$ ipython --no-banner

In [1]: import numpy as np

In [2]: import numpy.linalg as la

In [3]: np.set_printoptions(suppress=True, linewidth=160)

In [4]: def tidy(a):
   ...:     return np.round(a, 3) + 0
   ...: 

In [5]: arr = np.load("data.npy")

In [6]: arr
Out[6]: 
array([[0, 0, 0, 0, 1],
       [0, 0, 0, 0, 1],
       [0, 0, 0, 1, 0],
       [0, 0, 1, 0, 1],
       [1, 1, 0, 1, 0]])

In [7]: tidy(la.norm(arr) ** 2 / la.norm(arr, 2) ** 2)
Out[7]: np.float64(2.343)

In [8]: tidy(la.norm(arr[2] - arr[4]))
Out[8]: np.float64(1.414)

In [9]: tidy(la.norm(arr, axis=0))
Out[9]: array([1.   , 1.   , 1.   , 1.414, 1.732])

In [10]: tidy(la.norm(arr, "nuc"))
Out[10]: np.float64(5.226)

In [11]: tidy(la.norm(arr, axis=1))
Out[11]: array([1.   , 1.   , 1.   , 1.414, 1.732])

In [12]: np.argsort(-la.norm(arr, axis=0).round(6), kind="stable")[:3]
Out[12]: array([4, 3, 0])

In [13]: la.cond(arr) > 100
Out[13]: np.True_

In [14]: la.matrix_rank(arr, rtol=0.1)
Out[14]: np.int64(4)

In [15]: r = la.matrix_rank(arr)

In [16]: r
Out[16]: np.int64(4)

In [17]: null = la.svd(arr)[2][r:].T

In [18]: la.matrix_rank(arr.T @ arr), la.matrix_rank(arr @ arr.T)
Out[18]: (np.int64(4), np.int64(4))

In [19]: [int(la.matrix_rank(arr[:, :j + 1])) for j in range(5)]
Out[19]: [1, 1, 2, 3, 4]

In [20]: [int(la.matrix_rank(arr[:i])) for i in range(1, len(arr) + 1)]
Out[20]: [1, 1, 2, 3, 4]

In [21]: r0, g = arr[4], arr[0]

In [22]: r0 @ r0
Out[22]: np.int64(3)

In [23]: r0 @ g
Out[23]: np.int64(0)

In [24]: pr = (r0 @ g) / (r0 @ r0) * r0

In [25]: tidy(la.norm(r0 + g) ** 2 + la.norm(r0 - g) ** 2)
Out[25]: np.float64(8.0)

In [26]: pr
Out[26]: array([0., 0., 0., 0., 0.])

In [27]: la.matrix_rank(np.outer(r0, g))
Out[27]: np.int64(1)

In [28]: ev, V = la.eigvalsh(arr)
---------------------------------------------------------------------------
ValueError                                Traceback (most recent call last)
Cell In[28], line 1
----> 1 ev, V = la.eigvalsh(arr)

ValueError: too many values to unpack (expected 2)

In [29]: ev, V = la.eigh(arr)

In [30]: np.abs(V[:, -1]).round(6).argmax()
Out[30]: np.int64(4)

In [31]: tidy(V.T @ V)
Out[31]: 
array([[1., 0., 0., 0., 0.],
       [0., 1., 0., 0., 0.],
       [0., 0., 1., 0., 0.],
       [0., 0., 0., 1., 0.],
       [0., 0., 0., 0., 1.]])

In [32]: tidy(ev.sum()), np.trace(arr)
Out[32]: (np.float64(0.0), np.int64(0))

In [33]: tidy(V.T @ arr @ V)
Out[33]: 
array([[-1.848,  0.   ,  0.   ,  0.   ,  0.   ],
       [ 0.   , -0.765,  0.   ,  0.   ,  0.   ],
       [ 0.   ,  0.   ,  0.   ,  0.   ,  0.   ],
       [ 0.   ,  0.   ,  0.   ,  0.765,  0.   ],
       [ 0.   ,  0.   ,  0.   ,  0.   ,  1.848]])

In [34]: A2 = np.array([[-8, -8, -5, 6, 1],
    ...:     [-9, -1, -8, 5, 7],
    ...:     [-6, -3, 1, -3, 0],
    ...:     [6, -4, 4, -3, 1],
    ...:     [-6, -9, 5, 2, 3]])

In [35]: X = np.tril(A2)

In [36]: X
Out[36]: 
array([[-8,  0,  0,  0,  0],
       [-9, -1,  0,  0,  0],
       [-6, -3,  1,  0,  0],
       [ 6, -4,  4, -3,  0],
       [-6, -9,  5,  2,  3]])

In [37]: np.abs(np.diag(la.qr(arr)[1])) > 1e-9
Out[37]: array([ True, False,  True,  True,  True])

In [38]: tidy(np.trace(la.pinv(arr) @ arr))
Out[38]: np.float64(4.0)

In [39]: tidy(arr @ la.pinv(arr) @ arr)
Out[39]: 
array([[0., 0., 0., 0., 1.],
       [0., 0., 0., 0., 1.],
       [0., 0., 0., 1., 0.],
       [0., 0., 1., 0., 1.],
       [1., 1., 0., 1., 0.]])

In [40]: (X - X.T) / 2
Out[40]: 
array([[ 0. ,  4.5,  3. , -3. ,  3. ],
       [-4.5,  0. ,  1.5,  2. ,  4.5],
       [-3. , -1.5,  0. , -2. , -2.5],
       [ 3. , -2. ,  2. ,  0. , -1. ],
       [-3. , -4.5,  2.5,  1. ,  0. ]])

In [41]: la.determinant(X)
---------------------------------------------------------------------------
AttributeError                            Traceback (most recent call last)
Cell In[41], line 1
----> 1 la.determinant(X)

AttributeError: module 'numpy.linalg' has no attribute 'determinant'

In [42]: np.allclose(X, X.T)
Out[42]: False

In [43]: X.inv()
---------------------------------------------------------------------------
AttributeError                            Traceback (most recent call last)
Cell In[43], line 1
----> 1 X.inv()

AttributeError: 'numpy.ndarray' object has no attribute 'inv'

In [44]: M = np.array([[2, 2, -4], [2, -2, -4], [-4, -4, 2]])

In [45]: # symmetric

In [46]: ev, V = la.eigh(M)

In [47]: tidy(V.T @ V)
Out[47]: 
array([[1., 0., 0.],
       [0., 1., 0.],
       [0., 0., 1.]])

In [48]: ev.sum(), np.trace(M)
Out[48]: (np.float64(2.0), np.int64(2))

In [49]: np.unique(ev.round(6) + 0, return_counts=True)[1]
Out[49]: array([1, 1, 1])

In [50]: tidy(V @ np.diag(ev) @ V.T)
Out[50]: 
array([[ 2.,  2., -4.],
       [ 2., -2., -4.],
       [-4., -4.,  2.]])

In [51]: tidy(np.abs(V[:, -1]))
Out[51]: array([0.606, 0.401, 0.687])

In [52]: tidy(ev)
Out[52]: array([-4.51 , -1.354,  7.863])

In [53]: tidy(V.T @ M @ V)
Out[53]: 
array([[-4.51 ,  0.   ,  0.   ],
       [ 0.   , -1.354,  0.   ],
       [ 0.   ,  0.   ,  7.863]])

In [54]: tidy(la.svd(M, compute_uv=False))
Out[54]: array([7.863, 4.51 , 1.354])

In [55]: np.allclose(M, M.T)
Out[55]: True

In [56]: tidy(la.det(M))
Out[56]: np.float64(48.0)

In [57]: la.determinant(M)
---------------------------------------------------------------------------
AttributeError                            Traceback (most recent call last)
Cell In[57], line 1
----> 1 la.determinant(M)

AttributeError: module 'numpy.linalg' has no attribute 'determinant'

In [58]: (M + M.T) / 2
Out[58]: 
array([[ 2.,  2., -4.],
       [ 2., -2., -4.],
       [-4., -4.,  2.]])

In [59]: (M - M.T) / 2
Out[59]: 
array([[0., 0., 0.],
       [0., 0., 0.],
       [0., 0., 0.]])

In [60]: tidy(np.abs(la.eigvals(M)).max())
Out[60]: np.float64(7.863)

In [61]: blk = np.stack([M, -1 * M, M[::-1]])

In [62]: blk.shape
Out[62]: (3, 3, 3)

In [63]: np.einsum("bij,cij->bc", blk, blk)
Out[63]: 
array([[ 84, -84, -24],
       [-84,  84,  24],
       [-24,  24,  84]])

In [64]: E = np.load("case3.npy")

In [65]: E
Out[65]: 
array([[-4, -9,  6, -7, -3,  2, -7, -3,  8, -4, -1],
       [ 3,  1, -7, -1,  1, -3,  8, -9,  8,  7,  1],
       [ 1, -6, -8, -9, -5,  4, -3,  3, -1,  6, -1],
       [-2, -2, -5,  1, -1, -5,  3,  2,  2,  6,  2],
       [ 2, -7,  2,  5,  0,  1,  8,  6, -4, -3, -2],
       [ 7,  4, -1,  3, -3, -4, -6, -8,  1,  5, -3],
       [-2,  3,  8, -4, -7,  8, -3, -6,  6,  8, -8],
       [-7,  8,  2,  8, -2,  7,  9,  3,  2,  3,  3],
       [-8,  4,  8, -7, -8, -6, -2, -7,  3, -8, -2],
       [-7,  5,  8, -1,  7, -8,  7, -5,  5,  7, -3],
       [ 5,  7,  4,  8,  2, -8,  5,  1, -2, -4, -9]])

In [66]: U, sig, vt = la.svd(E)

In [67]: np.argmax(sig[:-1] / (sig[1:] + 1e-6)) + 1
Out[67]: np.int64(10)

In [68]: tidy(sig)
Out[68]: array([29.523, 28.47 , 23.521, 20.432, 17.67 , 13.509, 11.042, 10.4  ,  6.999,  4.622,  0.199])

In [69]: A2 = U[:, :10] @ np.diag(sig[:10]) @ vt[:10]

In [70]: tidy(la.norm(E - A2) / la.norm(E))
Out[70]: np.float64(0.003)

In [71]: la.matrix_rank(E, rtol=0.05)
Out[71]: np.int64(10)

In [72]: vec = np.array([2, 1, 0, 2, 3, 3, 0, 0, 1, 2, 0])

In [73]: target = E @ vec

In [74]: target
Out[74]: array([-34,  21, -14,  -8,   0,  14,  16,  33, -81,   5,   5])

In [75]: tidy(la.solve(E, 4 * target))
Out[75]: array([ 8.,  4.,  0.,  8., 12., 12.,  0.,  0.,  4.,  8.,  0.])

In [76]: W = np.array([[1, 1],
    ...:     [3, 3],
    ...:     [2, 2],
    ...:     [0, 3],
    ...:     [1, 0],
    ...:     [0, 0],
    ...:     [1, 1],
    ...:     [1, 3],
    ...:     [2, 3],
    ...:     [1, 0],
    ...:     [2, 0]])

In [77]: c = np.array([3, 7])

In [78]: act = np.maximum(E @ W + c, 0)

In [79]: tidy((act > 0).mean(axis=0))
Out[79]: array([0.636, 0.727])

In [80]: (act > 0).astype(int)
Out[80]: 
array([[0, 0],
       [1, 1],
       [0, 0],
       [1, 1],
       [0, 1],
       [1, 1],
       [1, 1],
       [1, 1],
       [0, 0],
       [1, 1],
       [1, 1]])

In [81]: la.matrix_rank(act)
Out[81]: np.int64(2)

In [82]: Z = np.array([[0, 1], [-3, 0]])

In [83]: (act @ Z).round(6).argmax(axis=1)
Out[83]: array([0, 1, 0, 1, 1, 1, 1, 1, 0, 1, 1])

In [84]: act @ Z
Out[84]: 
array([[   0,    0],
       [  -3,   20],
       [   0,    0],
       [ -21,    3],
       [ -63,    0],
       [ -18,    4],
       [ -45,   14],
       [-228,   47],
       [   0,    0],
       [-105,   47],
       [-201,   19]])

In [85]: W @ Z
Out[85]: 
array([[-3,  1],
       [-9,  3],
       [-6,  2],
       [-9,  0],
       [ 0,  1],
       [ 0,  0],
       [-3,  1],
       [-9,  1],
       [-9,  2],
       [ 0,  1],
       [ 0,  2]])

In [86]: U, sig, vt = la.svd(E, full_matrices=False)

In [87]: tidy(np.cumsum(sig ** 2) / np.sum(sig ** 2))
Out[87]: array([0.253, 0.488, 0.648, 0.769, 0.86 , 0.913, 0.948, 0.98 , 0.994, 1.   , 1.   ])

In [88]: tidy(U.T @ E @ vt.T)
Out[88]: 
array([[29.523,  0.   ,  0.   ,  0.   ,  0.   ,  0.   ,  0.   ,  0.   ,  0.   ,  0.   ,  0.   ],
       [ 0.   , 28.47 ,  0.   ,  0.   ,  0.   ,  0.   ,  0.   ,  0.   ,  0.   ,  0.   ,  0.   ],
       [ 0.   ,  0.   , 23.521,  0.   ,  0.   ,  0.   ,  0.   ,  0.   ,  0.   ,  0.   ,  0.   ],
       [ 0.   ,  0.   ,  0.   , 20.432,  0.   ,  0.   ,  0.   ,  0.   ,  0.   ,  0.   ,  0.   ],
       [ 0.   ,  0.   ,  0.   ,  0.   , 17.67 ,  0.   ,  0.   ,  0.   ,  0.   ,  0.   ,  0.   ],
       [ 0.   ,  0.   ,  0.   ,  0.   ,  0.   , 13.509,  0.   ,  0.   ,  0.   ,  0.   ,  0.   ],
       [ 0.   ,  0.   ,  0.   ,  0.   ,  0.   ,  0.   , 11.042,  0.   ,  0.   ,  0.   ,  0.   ],
       [ 0.   ,  0.   ,  0.   ,  0.   ,  0.   ,  0.   ,  0.   , 10.4  ,  0.   ,  0.   ,  0.   ],
       [ 0.   ,  0.   ,  0.   ,  0.   ,  0.   ,  0.   ,  0.   ,  0.   ,  6.999,  0.   ,  0.   ],
       [ 0.   ,  0.   ,  0.   ,  0.   ,  0.   ,  0.   ,  0.   ,  0.   ,  0.   ,  4.622,  0.   ],
       [ 0.   ,  0.   ,  0.   ,  0.   ,  0.   ,  0.   ,  0.   ,  0.   ,  0.   ,  0.   ,  0.199]])

In [89]: tidy(U.T @ U)
Out[89]: 
array([[1., 0., 0., 0., 0., 0., 0., 0., 0., 0., 0.],
       [0., 1., 0., 0., 0., 0., 0., 0., 0., 0., 0.],
       [0., 0., 1., 0., 0., 0., 0., 0., 0., 0., 0.],
       [0., 0., 0., 1., 0., 0., 0., 0., 0., 0., 0.],
       [0., 0., 0., 0., 1., 0., 0., 0., 0., 0., 0.],
       [0., 0., 0., 0., 0., 1., 0., 0., 0., 0., 0.],
       [0., 0., 0., 0., 0., 0., 1., 0., 0., 0., 0.],
       [0., 0., 0., 0., 0., 0., 0., 1., 0., 0., 0.],
       [0., 0., 0., 0., 0., 0., 0., 0., 1., 0., 0.],
       [0., 0., 0., 0., 0., 0., 0., 0., 0., 1., 0.],
       [0., 0., 0., 0., 0., 0., 0., 0., 0., 0., 1.]])

In [90]: np.allclose(U * sig @ vt, E)
Out[90]: True

In [91]: tidy(np.sqrt((sig ** 2).sum())), tidy(la.norm(E))
Out[91]: (np.float64(58.72), np.float64(58.72))

In [92]: U.shape, sig.shape, vt.shape
Out[92]: ((11, 11), (11,), (11, 11))

In [93]: la.cond(E) > 100
Out[93]: np.True_

In [94]: [round(float(x), 3) for x in la.svd(E, compute_uv=False)[:3]]
Out[94]: [29.523, 28.47, 23.521]

In [95]: la.matrix_rank(E, rtol=0.1)
Out[95]: np.int64(10)

In [96]: A = np.load("mat.npy")

In [97]: A
Out[97]: 
array([[1.   , 0.9  , 0.81 , 0.729, 0.656, 0.59 , 0.531, 0.478, 0.43 ],
       [0.9  , 1.   , 0.9  , 0.81 , 0.729, 0.656, 0.59 , 0.531, 0.478],
       [0.81 , 0.9  , 1.   , 0.9  , 0.81 , 0.729, 0.656, 0.59 , 0.531],
       [0.729, 0.81 , 0.9  , 1.   , 0.9  , 0.81 , 0.729, 0.656, 0.59 ],
       [0.656, 0.729, 0.81 , 0.9  , 1.   , 0.9  , 0.81 , 0.729, 0.656],
       [0.59 , 0.656, 0.729, 0.81 , 0.9  , 1.   , 0.9  , 0.81 , 0.729],
       [0.531, 0.59 , 0.656, 0.729, 0.81 , 0.9  , 1.   , 0.9  , 0.81 ],
       [0.478, 0.531, 0.59 , 0.656, 0.729, 0.81 , 0.9  , 1.   , 0.9  ],
       [0.43 , 0.478, 0.531, 0.59 , 0.656, 0.729, 0.81 , 0.9  , 1.   ]])

In [98]: vec = np.array([5, -3, 5, 5, -5, 3, 0, -5, -5])

In [99]: target = A @ vec

In [100]: tidy(target)
Out[100]: array([ 3.945,  3.328,  3.382,  2.415,  0.418, -0.518, -2.09 , -3.688, -4.272])

In [101]: tidy(la.solve(A.T, A[2]))
Out[101]: array([0., 0., 1., 0., 0., 0., 0., 0., 0.])

In [102]: tidy(la.solve(A, target))
Out[102]: array([ 5., -3.,  5.,  5., -5.,  3.,  0., -5., -5.])

In [103]: A2 = la.invert(A)
---------------------------------------------------------------------------
AttributeError                            Traceback (most recent call last)
Cell In[103], line 1
----> 1 A2 = la.invert(A)

AttributeError: module 'numpy.linalg' has no attribute 'invert'

In [104]: A2 = la.inv(A)

In [105]: tidy(la.cond(A))
Out[105]: np.float64(124.667)

In [106]: (np.abs(A2) > 1e-9).astype(int)
Out[106]: 
array([[1, 1, 1, 1, 1, 1, 1, 1, 1],
       [1, 1, 1, 1, 1, 1, 1, 1, 1],
       [1, 1, 1, 1, 1, 1, 1, 1, 1],
       [1, 1, 1, 1, 1, 1, 1, 1, 1],
       [1, 1, 1, 1, 1, 1, 1, 1, 1],
       [1, 1, 1, 1, 1, 1, 1, 1, 1],
       [1, 1, 1, 1, 1, 1, 1, 1, 1],
       [1, 1, 1, 1, 1, 1, 1, 1, 1],
       [1, 1, 1, 1, 1, 1, 1, 1, 1]])

In [107]: tidy(A2)
Out[107]: 
array([[ 5.263, -4.737,  0.   , -0.002, -0.005,  0.018, -0.007, -0.01 ,  0.008],
       [-4.737,  9.526, -4.737,  0.002,  0.002, -0.021,  0.024,  0.002, -0.01 ],
       [ 0.   , -4.737,  9.526, -4.737,  0.002,  0.002, -0.021,  0.024, -0.007],
       [-0.002,  0.002, -4.737,  9.526, -4.737,  0.002,  0.002, -0.021,  0.018],
       [-0.005,  0.002,  0.002, -4.737,  9.526, -4.737,  0.002,  0.002, -0.005],
       [ 0.018, -0.021,  0.002,  0.002, -4.737,  9.526, -4.737,  0.002, -0.002],
       [-0.007,  0.024, -0.021,  0.002,  0.002, -4.737,  9.526, -4.737,  0.   ],
       [-0.01 ,  0.002,  0.024, -0.021,  0.002,  0.002, -4.737,  9.526, -4.737],
       [ 0.008, -0.01 , -0.007,  0.018, -0.005, -0.002,  0.   , -4.737,  5.263]])

In [108]: tidy(la.slogdet(A)[0])
Out[108]: np.float64(1.0)
